$ python3 -q
>>> import numpy as np
>>> from numpy import linalg as LA
>>> np.set_printoptions(precision=1, suppress=True, linewidth=200)
>>> rnd = lambda a: np.round(a, 1) + 0
>>> mat = np.load("x.npy")
>>> rnd(mat)
array([[-0.1, -0.3, -0.2],
       [ 0. , -0.1,  0.3],
       [ 0.9, -0.4, -0.1],
       [ 0.2, -0.1,  0.5],
       [ 0.3,  0.5, -0.6],
       [ 0.4,  0.7,  0.4]])
>>> hat = mat @ LA.solve(mat.T @ mat, mat.T)
>>> rnd(hat)
array([[ 0.1, -0.1,  0.1, -0.1,  0. , -0.3],
       [-0.1,  0.1,  0. ,  0.2, -0.2,  0.1],
       [ 0.1,  0. ,  1. ,  0.1,  0.1,  0. ],
       [-0.1,  0.2,  0.1,  0.3, -0.3,  0.2],
       [ 0. , -0.2,  0.1, -0.3,  0.7,  0.2],
       [-0.3,  0.1,  0. ,  0.2,  0.2,  0.7]])
>>> rnd(hat @ mat[:, 1])
array([-0.3, -0.1, -0.4, -0.1,  0.5,  0.7])
>>> LA.matrix_rank(np.eye(6) - hat)
np.int64(3)
>>> rnd(LA.eigvalsh(hat))
array([0., 0., 0., 1., 1., 1.])
>>> np.trace(hat)
np.float64(3.0)
>>> vec = np.array([-2, 1, 1])
>>> target = mat @ vec
>>> rnd(LA.solve(mat.T @ mat, mat.T @ target))
array([-2.,  1.,  1.])
>>> rnd(target)
array([-0.3,  0.3, -2.3,  0.1, -0.6,  0.4])
>>> rnd(LA.lstsq(mat, target)[0])
array([-2.,  1.,  1.])
>>> rng = np.random.default_rng(88)
>>> target = target + 0.3 * rng.normal(size=6)
>>> rnd(target)
array([-0.5,  0.1, -2.6,  0.2, -0.7,  0.7])
>>> c, *_ = LA.lstsq(mat, target)
>>> rnd(mat.T @ (target - mat @ c))
array([0., 0., 0.])
>>> rnd(LA.norm(target - mat @ c))
np.float64(0.3)
>>> rnd(c)
array([-2.2,  1.3,  1.3])
>>> lab = rng.permutation(3)
>>> A2 = mat[:, lab] * rng.choice([-1, 1], 3)
>>> rnd(A2)
array([[-0.3,  0.1,  0.2],
       [-0.1,  0. , -0.3],
       [-0.4, -0.9,  0.1],
       [-0.1, -0.2, -0.5],
       [ 0.5, -0.3,  0.6],
       [ 0.7, -0.4, -0.4]])
>>> left, _, Vt = LA.svd(mat.T @ A2)
>>> lab
array([1, 0, 2])
>>> rnd(LA.lstsq(mat, A2)[0])
array([[ 0., -1.,  0.],
       [ 1.,  0.,  0.],
       [ 0.,  0., -1.]])
>>> theta = np.radians(153)
>>> r_ = np.eye(3)
>>> r_[1, 1] = r_[2, 2] = np.cos(theta)
>>> r_[1, 2], r_[2, 1] = -np.sin(theta), np.sin(theta)
>>> rnd(r_)
array([[ 1. ,  0. ,  0. ],
       [ 0. , -0.9, -0.5],
       [ 0. ,  0.5, -0.9]])
>>> A2 = mat @ r_.T
>>> rnd(A2)
array([[-0.1,  0.3,  0.1],
       [ 0. , -0.1, -0.3],
       [ 0.9,  0.4, -0.1],
       [ 0.2, -0.2, -0.5],
       [ 0.3, -0.2,  0.8],
       [ 0.4, -0.8, -0.1]])
>>> rnd(np.abs(A2 - mat).max(axis=0))
array([0. , 1.4, 1.4])
>>> rnd(LA.svd(mat, compute_uv=False)), rnd(LA.svd(A2, compute_uv=False))
(array([1., 1., 1.]), array([1., 1., 1.]))
>>> q, r_ = LA.qr(mat)
>>> np.allclose(r_.T @ r_, mat.T @ mat)
True
>>> rnd(abs(r_[0, 0])), rnd(LA.norm(mat[:, 0]))
(np.float64(1.0), np.float64(1.0))
>>> rnd(r_)
array([[1., 0., 0.],
       [0., 1., 0.],
       [0., 0., 1.]])
>>> rnd(q @ r_)
array([[-0.1, -0.3, -0.2],
       [ 0. , -0.1,  0.3],
       [ 0.9, -0.4, -0.1],
       [ 0.2, -0.1,  0.5],
       [ 0.3,  0.5, -0.6],
       [ 0.4,  0.7,  0.4]])
>>> rnd(np.abs(np.diag(r_)))
array([1., 1., 1.])
>>> rnd(np.trace(q @ q.T))
np.float64(3.0)
>>> M = np.load("arr.npy")
>>> M
array([[-3.1, -3.5,  1.3,  9.3,  0.1,  0.9,  3.4],
       [-2.1,  0.6,  2.7,  3.2,  4.3, -4.1,  0.7],
       [ 1.3,  2.6, -5.4, -1.8, -0.5,  1.7,  0.5],
       [ 1.5, -3.6,  2.8, -4.6,  1.2, -1.3,  0.6],
       [ 1. , -0.2,  1.9,  1. ,  1.5, -1.8, -0.3],
       [ 0.8,  0.3,  3.1, -2.6,  2.2, -1.8, -1.3],
       [ 0.1, -2.9,  2.2,  2.7, -1.3, -4.4, -5.5],
       [ 0. , -2.1, -0.6, -0.8,  0.5, -2.2, -0.2],
       [ 2.9, -1.8, -1.7,  1.9, -0.8, -1.3, -1.1],
       [ 0. ,  0.5,  3.1,  2. ,  0.7,  5. ,  0.8],
       [ 1.3, -1.9, -2.7,  0.3,  1.2, -0.9,  2. ],
       [-4.8, -0.6, -5. , -5.1, -3.6,  2.3, -2.3],
       [-3.4,  5.9,  2.4,  3.1, -1.5,  4.5, -0.2],
       [ 4.5, -0.8, -3.7,  2.4, -2.1,  3.5, -2.3],
       [ 2.3, -0.5, -1.8,  1.8, -0.1, -1.1, -3. ],
       [-1.2,  0.6,  1. , -1.3, -1.6,  0.4, -1.4],
       [ 0.8, -1.3, -1.9, -4.7,  1.8, -3.7,  0.7]])
>>> q, evecs = LA.qr(M[:, :6])[0], LA.qr(M[:, 6:])[0]
>>> sig = LA.svd(q.T @ evecs, compute_uv=False)
>>> rnd(LA.norm(q @ q.T - evecs @ evecs.T, 2))
np.float64(1.0)
>>> cen = M - M.mean(axis=0)
>>> evecs = LA.svd(cen)[2][:6]
>>> A2 = cen - cen @ evecs.T @ evecs
>>> rnd((cen @ evecs.T).std(axis=0))
array([3.8, 3.5, 2.7, 2.1, 2. , 1.7])
>>> E = np.load("block12.npy")
>>> E
array([[ 1.5,  2.3,  1.2],
       [-1.9, -2.2,  0.6],
       [ 0.2,  2.2,  2. ],
       [-1. , -2.6,  1. ],
       [-0.8, -0.6,  2.8],
       [ 2.3,  1.3, -1.5],
       [ 0.4, -3. , -0.3],
       [ 2.9,  0.8, -0.2],
       [-0.2,  1.4,  2.7],
       [-1.8, -0.6,  2.3],
       [-2.1, -1.5, -1.5],
       [ 0.5, -1.9,  2.3],
       [ 2.2,  1.3,  1.6],
       [ 0.9,  1. , -2.7],
       [ 0.7, -1.8,  2.3],
       [ 0.9, -2.1, -1.9],
       [ 0. ,  2. , -2.3],
       [-1.7,  2.4,  0.4],
       [-0.6, -1.1, -2.7],
       [-1.1,  2.7, -0.6],
       [-1.2, -2.7,  0. ],
       [-1.7,  2.3,  0.8],
       [-2.4, -1.5, -0.8],
       [-2.4, -1.4,  1.1],
       [ 2. ,  2.1, -0.6],
       [ 0.9, -1.1, -2.7],
       [-2.5,  1.3, -1. ],
       [ 1.2, -1. ,  2.6],
       [-1.8,  1.4,  1.9],
       [ 0.6,  2.9,  0.1],
       [ 2. ,  1.2, -1.9],
       [-1. , -1.5, -2.4],
       [ 1.4,  1.2,  2.3],
       [-0.6,  1.1,  2.7]])
>>> hat = E @ LA.solve(E.T @ E, E.T)
>>> np.allclose(hat @ hat, hat)
True
>>> rnd(LA.eigvalsh(hat))
array([0., 0., 0., 0., 0., 0., 0., 0., 0., 0., 0., 0., 0., 0., 0., 0., 0., 0., 0., 0., 0., 0., 0., 0., 0., 0., 0., 0., 0., 0., 0., 1., 1., 1.])
>>> LA.matrix_rank(np.eye(34) - hat)
np.int64(31)
>>> m1 = np.diag(5 * np.array([-1, 1, -4, -1])) + np.array([[4, 0, -5, 0], [-2, 7, 6, -4], [8, 2, -2, -1], [1, 1, 5, -2]])
>>> m1
array([[ -1,   0,  -5,   0],
       [ -2,  12,   6,  -4],
       [  8,   2, -22,  -1],
       [  1,   1,   5,  -7]])
>>> A2 = LA.inv(m1)
>>> (np.abs(A2) > 1e-9).astype(int)
array([[1, 1, 1, 1],
       [1, 1, 1, 1],
       [1, 1, 1, 1],
       [1, 1, 1, 1]])
>>> rnd(LA.inv(A2))
array([[ -1.,   0.,  -5.,   0.],
       [ -2.,  12.,   6.,  -4.],
       [  8.,   2., -22.,  -1.],
       [  1.,   1.,   5.,  -7.]])
>>> r0 = np.array([0, 1])
>>> np.convolve(m1[3], r0)
array([ 0,  1,  1,  5, -7])
>>> np.cross(m1[3, :3], m1[0, :3])
array([-5,  0,  1])
>>> np.array([np.convolve(row, r0, "same") for row in m1])
array([[  0,  -1,   0,  -5],
       [  0,  -2,  12,   6],
       [  0,   8,   2, -22],
       [  0,   1,   1,   5]])
>>> q, r_ = LA.qr(m1)
>>> rnd(np.abs(np.diag(r_)))
array([ 8.4, 12.2, 10.8,  4.7])
>>> np.allclose(r_.T @ r_, m1.T @ m1)
True
>>> rnd(q.T @ q)
array([[1., 0., 0., 0.],
       [0., 1., 0., 0.],
       [0., 0., 1., 0.],
       [0., 0., 0., 1.]])
>>> q.shape, r_.shape
((4, 4), (4, 4))
>>> A2 = np.c_[mat[:, :1] @ np.array([[1]]), np.array([3, 3, 2, 3, 0, 3])]
>>> rnd(A2)
array([[-0.1,  3. ],
       [ 0. ,  3. ],
       [ 0.9,  2. ],
       [ 0.2,  3. ],
       [ 0.3,  0. ],
       [ 0.4,  3. ]])
>>> rnd(LA.norm(LA.qr(mat)[0].T @ A2, axis=0) ** 2 / ((A2 ** 2).sum(axis=0) + 1e-12))
array([1. , 0.5])
>>> K = np.load("out0.npy")
>>> K
array([[ 2,  0,  1,  0,  2,  0],
       [ 2,  0,  1,  0,  2,  0],
       [-2,  0, -1,  0, -2,  0],
       [-2,  0, -1,  0, -2,  0],
       [ 0,  0,  0,  0,  0,  0],
       [-4,  0, -2,  0, -4,  0],
       [ 0,  0,  0,  0,  0,  0]])
>>> vec = np.array([0, 1, 2, 1, 0, 0])
>>> h1 = np.maximum(K @ vec, 0)
>>> np.maximum(K @ (3 * vec), 0)
array([6, 6, 0, 0, 0, 0, 0])
>>> np.maximum(K @ vec, 0) - np.maximum(-K @ vec, 0)
array([ 2,  2, -2, -2,  0, -4,  0])
>>> rnd(LA.norm(K, 2) / LA.norm(K))
np.float64(1.0)
>>> [round(float(x), 1) for x in LA.svd(K, compute_uv=False)[:3]]
[8.5, 0.0, 0.0]
>>> F = np.triu(rng.random((8, 8)) < 0.3, 1).astype(int)
>>> F = F + F.T
>>> F
array([[0, 0, 0, 0, 1, 0, 1, 0],
       [0, 0, 0, 0, 0, 1, 0, 1],
       [0, 0, 0, 0, 1, 0, 0, 0],
       [0, 0, 0, 0, 0, 0, 0, 1],
       [1, 0, 1, 0, 0, 0, 1, 0],
       [0, 1, 0, 0, 0, 0, 0, 0],
       [1, 0, 0, 0, 1, 0, 0, 0],
       [0, 1, 0, 1, 0, 0, 0, 0]])
>>> ev, evecs = LA.eig(m1)
>>> rnd(np.prod(ev))
np.float64(-5168.0)
>>> rnd(np.sort(LA.eigvals(m1.T)))
array([-19.9,  -7.2,  -3. ,  12.1])
>>> ev, evecs = LA.eigh(F)
>>> ev.sum(), np.trace(F)
(np.float64(0.0), np.int64(0))
>>> rnd(evecs.T @ F @ evecs)
array([[-1.6,  0. ,  0. ,  0. ,  0. ,  0. ,  0. ,  0. ],
       [ 0. , -1.5,  0. ,  0. ,  0. ,  0. ,  0. ,  0. ],
       [ 0. ,  0. , -1. ,  0. ,  0. ,  0. ,  0. ,  0. ],
       [ 0. ,  0. ,  0. , -0.6,  0. ,  0. ,  0. ,  0. ],
       [ 0. ,  0. ,  0. ,  0. ,  0.3,  0. ,  0. ,  0. ],
       [ 0. ,  0. ,  0. ,  0. ,  0. ,  0.6,  0. ,  0. ],
       [ 0. ,  0. ,  0. ,  0. ,  0. ,  0. ,  1.6,  0. ],
       [ 0. ,  0. ,  0. ,  0. ,  0. ,  0. ,  0. ,  2.2]])
>>> rnd(LA.eigvalsh(F + -2 * np.eye(8)))
array([-3.6, -3.5, -3. , -2.6, -1.7, -1.4, -0.4,  0.2])
>>> np.abs(evecs[:, -1]).round(6).argmax()
np.int64(4)
>>> rnd(ev)
array([-1.6, -1.5, -1. , -0.6,  0.3,  0.6,  1.6,  2.2])
>>> rnd(evecs @ np.diag(ev) @ evecs.T)
array([[0., 0., 0., 0., 1., 0., 1., 0.],
       [0., 0., 0., 0., 0., 1., 0., 1.],
       [0., 0., 0., 0., 1., 0., 0., 0.],
       [0., 0., 0., 0., 0., 0., 0., 1.],
       [1., 0., 1., 0., 0., 0., 1., 0.],
       [0., 1., 0., 0., 0., 0., 0., 0.],
       [1., 0., 0., 0., 1., 0., 0., 0.],
       [0., 1., 0., 1., 0., 0., 0., 0.]])
>>> np.unique(ev.round(6) + 0, return_counts=True)[1]
array([1, 1, 1, 1, 1, 1, 1, 1])
>>> r0 = np.array([-3, 2])
>>> np.polyval(r0, K[2])
array([8, 2, 5, 2, 8, 2])
>>> np.array([np.convolve(row, r0, "same") for row in K])
array([[-6,  4, -3,  2, -6,  4],
       [-6,  4, -3,  2, -6,  4],
       [ 6, -4,  3, -2,  6, -4],
       [ 6, -4,  3, -2,  6, -4],
       [ 0,  0,  0,  0,  0,  0],
       [12, -8,  6, -4, 12, -8],
       [ 0,  0,  0,  0,  0,  0]])
>>> J = np.load("run12.npy")
>>> J
array([[4, 0, 6, 0, 2, 2, 6],
       [0, 0, 0, 0, 0, 0, 0],
       [6, 0, 9, 0, 3, 3, 9],
       [0, 0, 0, 0, 0, 0, 0],
       [2, 0, 3, 0, 1, 1, 3],
       [2, 0, 3, 0, 1, 1, 3],
       [6, 0, 9, 0, 3, 3, 9]])
>>> ev, evecs = LA.eigh(J)
>>> rnd(LA.eigvalsh(J + 5 * np.eye(7)))
array([ 5.,  5.,  5.,  5.,  5.,  5., 29.])
>>> rnd(LA.eigvalsh(J @ J))
array([  0.,   0.,   0.,   0.,   0.,   0., 576.])
>>> rnd(evecs.T @ J @ evecs)
array([[ 0.,  0.,  0.,  0.,  0.,  0.,  0.],
       [ 0.,  0.,  0.,  0.,  0.,  0.,  0.],
       [ 0.,  0.,  0.,  0.,  0.,  0.,  0.],
       [ 0.,  0.,  0.,  0.,  0.,  0.,  0.],
       [ 0.,  0.,  0.,  0.,  0.,  0.,  0.],
       [ 0.,  0.,  0.,  0.,  0.,  0.,  0.],
       [ 0.,  0.,  0.,  0.,  0.,  0., 24.]])
>>> rnd(ev)
array([ 0.,  0.,  0.,  0.,  0.,  0., 24.])
>>> rnd(np.abs(evecs[:, -1]))
array([0.4, 0. , 0.6, 0. , 0.2, 0.2, 0.6])
>>> rnd(LA.svd(J, compute_uv=False))
array([24.,  0.,  0.,  0.,  0.,  0.,  0.])
